$ python3 -q
>>> import numpy as np
>>> np.set_printoptions(precision=3, suppress=True, linewidth=200)
>>> W2 = np.sign(np.array([[1, 3, 1, 3], [0, 1, 4, 5], [0, 2, 2, 5], [5, 4, 1, 4]]))
>>> A2 = (np.tril(W2, -1) + np.eye(4)) @ (np.triu(W2, 1) + np.eye(4))
>>> ev = np.array([-1, 2, 0, -1])
>>> F = np.rint(A2 * ev @ np.linalg.inv(A2)) + 0
>>> F
array([[ 0.,  5., -1., -1.],
       [ 1.,  4., -1., -1.],
       [ 2.,  4.,  0., -2.],
       [ 3.,  9.,  0., -4.]])
>>> A2 = np.array([[2, 1, 2], [-1, 2, -2], [0, -2, -2], [0, 1, 0]])
>>> np.einsum("ij,ij->i", F, F)
array([ 27.,  19.,  24., 106.])
>>> F @ A2
array([[ -5.,  11.,  -8.],
       [ -2.,  10.,  -4.],
       [  0.,   8.,  -4.],
       [ -3.,  17., -12.]])
>>> A2.T @ F.T
array([[ -5.,  -2.,   0.,  -3.],
       [ 11.,  10.,   8.,  17.],
       [ -8.,  -4.,  -4., -12.]])
>>> np.einsum("ik,kj->ji", F, A2)
array([[ -5.,  -2.,   0.,  -3.],
       [ 11.,  10.,   8.,  17.],
       [ -8.,  -4.,  -4., -12.]])
>>> np.vstack([F, A2.T]).shape
(7, 4)
>>> np.linalg.lstsq(F[:-1].T, F[-1])[2]
np.int32(3)
>>> np.unique(F.round(6), axis=0).shape
(4, 4)
>>> np.abs(np.diag(np.linalg.qr(F)[1])) > 1e-9
array([ True,  True,  True, False])
>>> rank = np.linalg.matrix_rank(F)
>>> rank
np.int64(3)
>>> N = np.linalg.svd(F)[2][rank:].T
>>> [int(np.linalg.matrix_rank(np.delete(F, i, axis=0))) for i in range(4)]
[3, 3, 3, 3]
>>> np.linalg.matrix_rank(F.T @ F), np.linalg.matrix_rank(F @ F.T)
(np.int64(3), np.int64(3))
>>> N.shape
(4, 1)
>>> N[:, 0] / N[np.abs(N[:, 0]).round(6).argmax(), 0]
array([0.333, 0.333, 0.667, 1.   ])
>>> np.round(F @ N, 3) + 0
array([[0.],
       [0.],
       [0.],
       [0.]])
>>> N @ N.T
array([[0.067, 0.067, 0.133, 0.2  ],
       [0.067, 0.067, 0.133, 0.2  ],
       [0.133, 0.133, 0.267, 0.4  ],
       [0.2  , 0.2  , 0.4  , 0.6  ]])
>>> [int(np.linalg.matrix_rank(F[:i])) for i in range(1, len(F) + 1)]
[1, 2, 3, 3]
>>> [int(np.linalg.matrix_rank(F[:, :j + 1])) for j in range(4)]
[1, 2, 3, 3]
>>> data = np.array([[1, 0, 2], [0, 0, 0], [2, 0, 4]])
>>> np.kron(np.eye(2, dtype=int), data)
array([[1, 0, 2, 0, 0, 0],
       [0, 0, 0, 0, 0, 0],
       [2, 0, 4, 0, 0, 0],
       [0, 0, 0, 1, 0, 2],
       [0, 0, 0, 0, 0, 0],
       [0, 0, 0, 2, 0, 4]])
>>> np.poly(data)
array([ 1., -5.,  0.,  0.])
>>> round(np.linalg.det(2 * data), 3), round(float(np.linalg.det(data)), 3)
(np.float64(0.0), 0.0)
>>> round(np.linalg.det(data.T), 3)
np.float64(0.0)
>>> round(float(np.linalg.eigvals(data).sum().real), 3)
5.0
>>> np.einsum("ij,ji->", data, data)
np.int64(25)
>>> M = np.loadtxt("mat.csv", delimiter=",")
>>> M
array([[0., 1., 1.],
       [1., 0., 1.],
       [1., 1., 0.]])
>>> vec = np.array([2, 1, 1])
>>> y = M @ vec
>>> y
array([2., 3., 3.])
>>> np.linalg.solve(M.T, M[0])
array([ 1.,  0., -0.])
>>> ev, evecs = np.linalg.eig(M)
>>> np.sort(np.linalg.eigvals(np.linalg.inv(M)))
array([-1. , -1. ,  0.5])
>>> np.sort(np.linalg.eigvals(M.T))
array([-1., -1.,  2.])
>>> np.sort(np.linalg.eigvals(M @ M))
array([1., 1., 4.])
>>> np.sort(np.abs(np.fft.fft(M[0]))), np.sort(np.linalg.svd(M, compute_uv=False))
(array([1., 1., 2.]), array([1., 1., 2.]))
>>> ev, evecs = np.linalg.eigh(M)
>>> np.abs(evecs[:, -1])
array([0.577, 0.577, 0.577])
>>> np.linalg.eigvalsh(M @ M)
array([1., 1., 4.])
>>> np.round(evecs.T @ M @ evecs, 3) + 0
array([[-1.,  0.,  0.],
       [ 0., -1.,  0.],
       [ 0.,  0.,  2.]])
>>> np.round(evecs @ np.diag(ev) @ evecs.T, 3) + 0
array([[0., 1., 1.],
       [1., 0., 1.],
       [1., 1., 0.]])
>>> K = np.load("sample12.npy")
>>> K
array([[  2,  -6,  -1],
       [ -1, -13,  -6],
       [ -8,  -9, -10],
       [  0,  -8,  -5],
       [ -5, -16, -10],
       [ -9,  -9, -14],
       [ -7,  -2, -12],
       [-15,  -1, -11],
       [-23,   8, -15],
       [-23,   0,  -8],
       [-29,  -9,  -5],
       [-36, -17,   1],
       [-30, -12,  -4],
       [-30, -13, -12],
       [-26,  -4,  -6],
       [-35,  -6, -10],
       [-43, -12, -18],
       [-41, -17, -26],
       [-45, -17, -18],
       [-42, -22, -10],
       [-33, -31, -10]])
>>> A2 = np.c_[K[:, :1] @ np.array([[3]]), np.array([2, 0, 3, 0, 3, 2, 3, 3, 1, 2, 2, 0, 3, 0, 1, 3, 1, 3, 0, 1, 3])]
>>> A2
array([[   6,    2],
       [  -3,    0],
       [ -24,    3],
       [   0,    0],
       [ -15,    3],
       [ -27,    2],
       [ -21,    3],
       [ -45,    3],
       [ -69,    1],
       [ -69,    2],
       [ -87,    2],
       [-108,    0],
       [ -90,    3],
       [ -90,    0],
       [ -78,    1],
       [-105,    3],
       [-129,    1],
       [-123,    3],
       [-135,    0],
       [-126,    1],
       [ -99,    3]])
>>> np.round(np.linalg.lstsq(K, A2[:, 0])[0], 3) + 0
array([3., 0., 0.])
>>> Uu, sig, VT = np.linalg.svd(A2, full_matrices=False)
>>> np.round(VT @ VT.T, 3) + 0
array([[1., 0.],
       [0., 1.]])
>>> Uu.shape, sig.shape, VT.shape
((21, 2), (2,), (2, 2))
>>> np.round(Uu.T @ Uu, 3) + 0
array([[1., 0.],
       [0., 1.]])
>>> np.cumsum(sig ** 2) / np.sum(sig ** 2)
array([1., 1.])
>>> (sig > 1e-8).sum()
np.int64(2)
>>> np.abs(Uu[:, 0]).round(6).argmax()
np.int64(18)
>>> round(np.sqrt((sig ** 2).sum()), 3), round(np.linalg.norm(A2), 3)
(np.float64(376.655), np.float64(376.655))
>>> sig
array([376.583,   7.345])
>>> cov = np.cov(K, rowvar=False)
>>> K.std(axis=0)
array([15.161,  8.27 ,  6.008])
>>> round(float(np.corrcoef(K[:, 1], K[:, 0])[0, 1]), 3)
0.385
>>> np.linalg.eigvalsh(cov)[::-1]
array([261.394,  59.416,  30.266])
>>> np.median(K, axis=0)
array([-26.,  -9., -10.])
>>> np.argwhere(np.triu(np.abs(np.corrcoef(K.T)) > 0.8, 1))
array([], shape=(0, 2), dtype=int64)
>>> cov.shape
(3, 3)
>>> np.corrcoef(K.T)
array([[1.   , 0.385, 0.388],
       [0.385, 1.   , 0.062],
       [0.388, 0.062, 1.   ]])
>>> np.argsort(-K.std(axis=0).round(6), kind="stable")
array([0, 1, 2])
